$ python3 -q
>>> import numpy as np
>>> np.set_printoptions(suppress=True, linewidth=200)
>>> rnd = lambda a: np.round(a, 3) + 0
>>> F = np.loadtxt("dump.csv", delimiter=",")
>>> rnd(F)
array([[ 0.   , -0.599,  0.681,  0.133,  0.399],
       [-0.437, -0.372, -0.577,  0.525,  0.252],
       [-0.262,  0.416, -0.035, -0.345,  0.799],
       [-0.349, -0.497, -0.18 , -0.75 , -0.188],
       [ 0.786, -0.289, -0.412, -0.157,  0.322]])
>>> def softmax(z):
...     e = np.exp(z - z.max(axis=-1, keepdims=True))
...     return e / e.sum(axis=-1, keepdims=True)
... 
>>> rnd(softmax(F[3] + -3))
array([0.204, 0.176, 0.242, 0.137, 0.24 ])
>>> rnd(softmax(F[3]))
array([0.204, 0.176, 0.242, 0.137, 0.24 ])
>>> scores = F @ F.T / np.sqrt(5)
>>> rnd(softmax(scores + np.triu(np.full(scores.shape, -np.inf), 1)))
array([[1.   , 0.   , 0.   , 0.   , 0.   ],
       [0.39 , 0.61 , 0.   , 0.   , 0.   ],
       [0.281, 0.281, 0.439, 0.   , 0.   ],
       [0.219, 0.219, 0.219, 0.343, 0.   ],
       [0.18 , 0.18 , 0.18 , 0.18 , 0.281]])
>>> Q = F.astype(float).copy()
>>> for j in range(5):
...     Q[:, j] -= Q[:, :j] @ (Q[:, :j].T @ Q[:, j])
...     Q[:, j] /= np.linalg.norm(Q[:, j])
... 
>>> rnd(Q.T @ Q)
array([[1., 0., 0., 0., 0.],
       [0., 1., 0., 0., 0.],
       [0., 0., 1., 0., 0.],
       [0., 0., 0., 1., 0.],
       [0., 0., 0., 0., 1.]])
>>> rnd(Q.T @ F)
array([[1., 0., 0., 0., 0.],
       [0., 1., 0., 0., 0.],
       [0., 0., 1., 0., 0.],
       [0., 0., 0., 1., 0.],
       [0., 0., 0., 0., 1.]])
>>> vec = np.array([-2, 6, -9, -9, -5])
>>> h = np.maximum(F @ vec, 0)
>>> rnd(h)
array([0.   , 0.   , 2.446, 7.028, 0.204])
>>> gram = F.T @ F
>>> rnd(np.linalg.eigvalsh(gram)[::-1])
array([1., 1., 1., 1., 1.])
>>> print(rnd(np.linalg.svd(F, compute_uv=False) ** 2))
[1. 1. 1. 1. 1.]
>>> print(rnd(np.diag(gram)))
[1. 1. 1. 1. 1.]
>>> np.allclose(gram, gram.T)
True
>>> (F @ F.T).shape
(5, 5)
>>> E = np.load("block12.npy")
>>> E
array([[-2,  0,  0,  0],
       [ 0,  5,  0,  0],
       [ 0,  0, -1,  0],
       [ 0,  0,  0,  4]])
>>> vec = np.array([2, 2, 1, 1, 3])
>>> target = F @ vec
>>> coef, lr = np.zeros(5), 1 / np.linalg.norm(F, 2) ** 2
>>> for i in range(20):
...     coef -= lr * F.T @ (F @ coef - target)
...     if i % 5 == 0: print(i, round(np.linalg.norm(F @ coef - target), 3))
... 
0 0.0
5 0.0
10 0.0
15 0.0
>>> coef
array([2., 2., 1., 1., 3.])
>>> rnd(np.linalg.cond(F))
np.float64(1.0)
>>> np.einsum("ii->", E)
np.int64(6)
>>> print(rnd(np.linalg.det(2 * E)), rnd(np.linalg.det(E)))
640.0 40.0
>>> print(np.einsum("ij,ji->", E, E))
46
>>> rnd(np.linalg.eigvals(E))
array([-2.,  5., -1.,  4.])
>>> feats = np.loadtxt("test19.csv", delimiter=",")
>>> feats
array([[ 1.,  0.,  0.],
       [ 0., -1.,  2.],
       [ 0.,  1., -1.]])
>>> np.flatnonzero(np.linalg.matrix_power((feats != 0) + (feats.T != 0) + np.eye(3), 3)[0])
array([0])
>>> f = np.array([1, 3, 3])
>>> other = feats + np.outer(f, np.eye(3)[0])
>>> print(np.linalg.matrix_rank(other - feats))
1
>>> Q, Rm = np.linalg.qr(feats)
>>> rnd(Q @ Rm)
array([[ 1.,  0.,  0.],
       [ 0., -1.,  2.],
       [ 0.,  1., -1.]])
>>> Q.shape, Rm.shape
((3, 3), (3, 3))
>>> X = np.load("run17.npy")
>>> print(X)
[[  6.  -9.   5.   9.   0.]
 [ -9.  86. -45. -81.   0.]
 [  5. -45.  30.  45.   0.]
 [  9. -81.  45.  86.   0.]
 [  0.   0.   0.   0.   5.]]
>>> hat = np.triu(np.array([[6, 1, 4, 9, 2],
...     [2, 0, 7, 8, 6],
...     [1, 9, 2, 0, 0],
...     [5, 5, 2, 9, 5],
...     [9, 7, 9, 1, 0]]), 1) + np.eye(5)
>>> other = hat @ X @ np.linalg.inv(hat)
>>> print(hat @ X - X @ hat)
[[  92. -829.  519.  891.    7.]
 [ 107. -954.    4.  396.  -63.]
 [   0.   -5.  295.  315.   35.]
 [   0.   -9.  531.  567.   63.]
 [   0.    0.    0.    0.    0.]]
>>> np.trace(other), np.trace(X)
(np.float64(213.0), np.float64(213.0))
>>> rnd(np.poly(other))
array([      1.,    -213.,    4010.,  -29450.,   97125., -120625.])
>>> rnd(np.linalg.det(other))
np.float64(120625.0)
>>> other
array([[    98.,   -930.,   6603.,   7440., -31806.],
       [    98.,   -975.,   6958.,   7840., -33516.],
       [     5.,    -50.,    360.,    400.,  -1710.],
       [     9.,    -90.,    639.,    725.,  -3078.],
       [     0.,      0.,      0.,      0.,      5.]])
>>> other[4] @ other[0]
np.float64(-159030.0)
>>> print(rnd(np.linalg.norm(other, axis=1)))
[33338.407 35130.64   1793.384  3227.416     5.   ]
>>> rnd(np.linalg.norm(other, 1)), rnd(np.linalg.norm(other, np.inf))
(np.float64(70115.0), np.float64(49387.0))
>>> print(rnd(np.linalg.norm(other[4], 1)), rnd(np.linalg.norm(other[4], np.inf)))
5.0 5.0
>>> rnd(np.linalg.norm(other) ** 2 / np.linalg.norm(other, 2) ** 2)
np.float64(1.0)
>>> L = np.linalg.cholesky(X)
>>> rnd(L)
array([[ 2.449,  0.   ,  0.   ,  0.   ,  0.   ],
       [-3.674,  8.515,  0.   ,  0.   ,  0.   ],
       [ 2.041, -4.404,  2.537,  0.   ,  0.   ],
       [ 3.674, -7.927,  1.019,  2.935,  0.   ],
       [ 0.   ,  0.   ,  0.   ,  0.   ,  2.236]])
>>> np.linalg.eigvalsh(X).min() > 0
np.True_
